$ ipython --no-banner

In [1]: import numpy as np

In [2]: from numpy import linalg as LA

In [3]: np.set_printoptions(precision=2, suppress=True, linewidth=200, sign=" ")

In [4]: arr = np.load("arr.npy")

In [5]: arr
Out[5]: 
array([[ 0.9, -0.7, -0.8],
       [-0.2,  1.9,  2.6],
       [ 0.7, -0.5, -0.2],
       [ 0.7, -1.4,  1. ],
       [-0.7,  0.5,  0.7],
       [ 0.2, -0.8,  0.2]])

In [6]: proj = arr @ LA.solve(arr.T @ arr, arr.T)

In [7]: np.round((np.eye(6) - proj) @ arr, 2) + 0
Out[7]: 
array([[ 0.,  0.,  0.],
       [ 0.,  0.,  0.],
       [ 0.,  0.,  0.],
       [ 0.,  0.,  0.],
       [ 0.,  0.,  0.],
       [ 0.,  0.,  0.]])

In [8]: np.round(LA.eigvalsh(proj), 2) + 0
Out[8]: array([ 0.,  0.,  0.,  1.,  1.,  1.])

In [9]: proj @ arr[:, 1]
Out[9]: array([-0.7,  1.9, -0.5, -1.4,  0.5, -0.8])

In [10]: np.allclose(proj @ proj, proj)
Out[10]: True

In [11]: q, Rm = LA.qr(arr)

In [12]: np.allclose(Rm.T @ Rm, arr.T @ arr)
Out[12]: True

In [13]: x = np.array([8, 9, 5])

In [14]: rhs = arr @ x

In [15]: beta, lr = np.zeros(3), 1 / LA.norm(arr, 2) ** 2

In [16]: for i in range(5):
    ...:     beta -= lr * arr.T @ (arr @ beta - rhs)
    ...:     if i % 1 == 0: print(i, round(LA.norm(arr @ beta - rhs), 2))
    ...: 
0 9.71
1 8.9
2 8.22
3 7.62
4 7.07

In [17]: np.round(LA.cond(arr), 2)
Out[17]: np.float64(3.8)

In [18]: beta
Out[18]: array([ 1.58,  5.51,  5.94])

In [19]: X = np.array([[17.7, -8.7, 3.33],
    ...:     [4.35, -18.41, 6.51],
    ...:     [15.53, -7.29, 10.28],
    ...:     [3.53, 6.24, 18.67],
    ...:     [5.23, -6.18, -18.29],
    ...:     [8.56, 16.79, -6.69],
    ...:     [-7.55, 18.52, -0.06],
    ...:     [2.86, 12.63, 15.24],
    ...:     [-1.28, -15.27, -12.85],
    ...:     [-5.65, -18.92, -3.2],
    ...:     [-2.49, 19.83, -0.68],
    ...:     [-10.8, -12.9, -10.81],
    ...:     [-5.32, 11.1, -15.76],
    ...:     [12.1, 0.79, 15.91],
    ...:     [15.04, 11.65, 6.18],
    ...:     [-7.18, 18.67, 0.32],
    ...:     [-18.29, 8.06, -0.85],
    ...:     [-13.23, -4.77, 14.22],
    ...:     [17.06, -10.09, 2.67]])

In [20]: C = X[[15, 4]].astype(float)

In [21]: for _ in range(6):
    ...:     z = LA.norm(X[:, None] - C, axis=-1).argmin(axis=1)
    ...:     C = np.array([X[z == j].mean(axis=0) for j in range(2)])
    ...: 

In [22]: z
Out[22]: array([ 1,  1,  1,  0,  1,  0,  0,  0,  1,  1,  0,  1,  0,  0,  0,  0,  0,  0,  1])

In [23]: np.bincount(z)
Out[23]: array([ 11,   8])

In [24]: C[1] - C[0]
Out[24]: array([  6.36, -23.08,  -7.02])

In [25]: Xc = (X - X.mean(axis=0)) / X.std(axis=0)

In [26]: np.argwhere(np.abs(Xc) > 2)
Out[26]: array([], shape=(0, 2), dtype=int64)

In [27]: beta = LA.lstsq(np.delete(Xc, 1, axis=1), Xc[:, 1])[0]

In [28]: beta
Out[28]: array([-0.19,  0.15])

In [29]: np.abs(beta).argmax()
Out[29]: np.int64(0)

In [30]: round(LA.norm(X), 2)
Out[30]: np.float64(87.18)

In [31]: X.mean(axis=0)
Out[31]: array([ 1.59,  1.14,  1.27])

In [32]: LA.svd(X, compute_uv=False)
Out[32]: array([ 58.29,  52.47,  38.08])

In [33]: np.abs(X).max()
Out[33]: np.float64(19.83)

In [34]: X.shape
Out[34]: (19, 3)

In [35]: np.unravel_index(np.abs(X).argmax(), X.shape)
Out[35]: (np.int64(10), np.int64(1))

In [36]: t3 = np.stack([X, 5 * X, X[::-1]])

In [37]: (t3 @ X.T).shape
Out[37]: (3, 19, 19)

In [38]: LA.matrix_rank(t3)
Out[38]: array([ 3,  3,  3])

In [39]: M2 = np.array([[0, 9], [7, 8]])

In [40]: C = np.array([[5, -2], [-1, -5]])

In [41]: K = np.kron(M2, C)

In [42]: K
Out[42]: 
array([[  0,   0,  45, -18],
       [  0,   0,  -9, -45],
       [ 35, -14,  40, -16],
       [ -7, -35,  -8, -40]])

In [43]: W1 = np.array([[-3, -3, 1, 1], [-1, -3, 3, -2], [2, -3, -2, -2], [-2, -1, 0, -1]])

In [44]: beta = np.array([-2, -5, 5, -3])

In [45]: act = np.maximum(K @ W1 + beta, 0)

In [46]: LA.matrix_rank(act)
Out[46]: np.int64(3)

In [47]: (act > 0).astype(int)
Out[47]: 
array([[ 1,  0,  0,  0],
       [ 1,  1,  1,  1],
       [ 1,  0,  0,  0],
       [ 1,  1,  0,  1]])

In [48]: C = np.array([[2, -3, 0], [-2, 4, -5], [-5, 1, 1], [-3, -5, 4]])

In [49]: (act @ C).round(6).argmax(axis=1)
Out[49]: array([ 0,  2,  0,  1])

In [50]: act @ C
Out[50]: 
array([[ 248, -372,    0],
       [-289, -219,  -72],
       [  38,  -57,    0],
       [-482, -194, -461]])

In [51]: Uu, sigma, vt = LA.svd(K, full_matrices=False)

In [52]: np.round(Uu.T @ K @ vt.T, 2) + 0
Out[52]: 
array([[ 74.75,   0.  ,   0.  ,   0.  ],
       [  0.  ,  61.68,   0.  ,   0.  ],
       [  0.  ,   0.  ,  27.58,   0.  ],
       [  0.  ,   0.  ,   0.  ,  22.76]])

In [53]: np.abs(Uu[:, 0]).round(6).argmax()
Out[53]: np.int64(2)

In [54]: np.allclose(Uu * sigma @ vt, K)
Out[54]: True

In [55]: np.abs(vt[0])
Out[55]: array([ 0.25,  0.34,  0.54,  0.73])

In [56]: Uu.shape, sigma.shape, vt.shape
Out[56]: ((4, 4), (4,), (4, 4))

In [57]: u = np.array([3, 4])

In [58]: np.convolve(K[0], u)
Out[58]: array([  0,   0, 135, 126, -72])

In [59]: np.correlate(K[0], K[1], "full")
Out[59]: array([    0,     0, -2025,   405,   162,     0,     0])

In [60]: evals, V = LA.eig(K)

In [61]: evals
Out[61]: array([ 66.97, -25.4 , -66.97,  25.4 ])

In [62]: np.sort(LA.eigvals(K.T))
Out[62]: array([-66.97, -25.4 ,  25.4 ,  66.97])

In [63]: np.sort(LA.eigvals(LA.inv(K)))
Out[63]: array([-0.04, -0.01,  0.01,  0.04])

In [64]: np.sort(LA.eigvals(K @ K))
Out[64]: array([  645.15,   645.15,  4484.85,  4484.85])

In [65]: M = np.load("case13.npy")

In [66]: M
Out[66]: 
array([[  5.05, -12.38,   5.05,   5.06],
       [  2.38,  -5.83,   2.36,   2.21],
       [  3.34,  -8.44,   3.46,   3.38],
       [  2.14,  -5.41,   2.12,   2.15],
       [  2.34,  -5.98,   2.39,   2.39],
       [  2.47,  -6.41,   2.58,   2.59],
       [  6.7 , -16.69,   6.68,   6.6 ],
       [  1.97,  -5.17,   2.1 ,   2.08],
       [  3.03,  -7.74,   3.12,   3.04],
       [  0.29,  -0.8 ,   0.27,   0.33],
       [ -0.99,   2.44,  -0.91,  -1.02],
       [  0.16,  -0.42,   0.25,   0.2 ],
       [ -3.8 ,   9.55,  -3.74,  -3.79],
       [  1.06,  -2.67,   1.1 ,   1.06],
       [ -0.81,   2.06,  -0.85,  -0.88],
       [ -0.57,   1.46,  -0.59,  -0.51],
       [  2.66,  -6.68,   2.59,   2.74],
       [  1.41,  -3.51,   1.36,   1.48],
       [ -1.74,   4.41,  -1.73,  -1.72],
       [  0.93,  -2.25,   0.95,   0.89],
       [ -1.29,   3.17,  -1.29,  -1.18],
       [ -0.79,   2.04,  -0.79,  -0.73],
       [ -0.57,   1.4 ,  -0.64,  -0.57]])

In [67]: Xc = (M - M.mean(axis=0)) / M.std(axis=0)

In [68]: Xc.std(axis=0)
Out[68]: array([ 1.,  1.,  1.,  1.])

In [69]: np.argwhere(np.abs(Xc) > 2)
Out[69]: 
array([[  6,   0],
       [  6,   1],
       [  6,   2],
       [  6,   3],
       [ 12,   0],
       [ 12,   1],
       [ 12,   2],
       [ 12,   3]])

In [70]: beta = LA.lstsq(np.delete(Xc, 1, axis=1), Xc[:, 1])[0]

In [71]: beta
Out[71]: array([-0.4 , -0.31, -0.29])

In [72]: round(float(1 - np.var(Xc[:, 1] - np.delete(Xc, 1, axis=1) @ beta)), 2)
Out[72]: 1.0

In [73]: z = M[:, 3] > np.median(M[:, 3])

In [74]: u = M[z].mean(axis=0) - M[~z].mean(axis=0)

In [75]: (((M - M.mean(axis=0)) @ u > 0) == z).mean()
Out[75]: np.float64(1.0)

In [76]: np.argsort(-np.abs(u).round(6), kind="stable")
Out[76]: array([ 1,  2,  3,  0])

In [77]: Xc = M - M.mean(axis=0)

In [78]: Uu, sigma, vt = LA.svd(Xc, full_matrices=False)

In [79]: np.round(sigma ** 2 / (sigma ** 2).sum(), 2) + 0
Out[79]: array([ 1.,  0.,  0.,  0.])

In [80]: np.abs(vt[0]).argmax()
Out[80]: np.int64(1)

In [81]: np.round(Xc.mean(axis=0), 2) + 0
Out[81]: array([ 0.,  0.,  0.,  0.])

In [82]: sigma
Out[82]: array([ 33.55,   0.26,   0.22,   0.19])

In [83]: Uu, sigma, vt = LA.svd(M)

In [84]: np.argmax(sigma[:-1] / (sigma[1:] + 1e-6)) + 1
Out[84]: np.int64(1)

In [85]: sigma
Out[85]: array([ 37.27,   0.26,   0.23,   0.19])

In [86]: M2 = Uu[:, :1] @ np.diag(sigma[:1]) @ vt[:1]

In [87]: np.round(LA.norm(M - M2) / LA.norm(M), 2)
Out[87]: np.float64(0.01)

In [88]: np.round(LA.norm(M - M2, 2), 2), round(sigma[1], 2)
Out[88]: (np.float64(0.26), np.float64(0.26))

In [89]: np.round(np.abs(M - M2).max(), 2)
Out[89]: np.float64(0.11)

In [90]: LA.matrix_rank(M2)
Out[90]: np.int64(1)

In [91]: LA.matrix_rank(M, rtol=0.05)
Out[91]: np.int64(1)
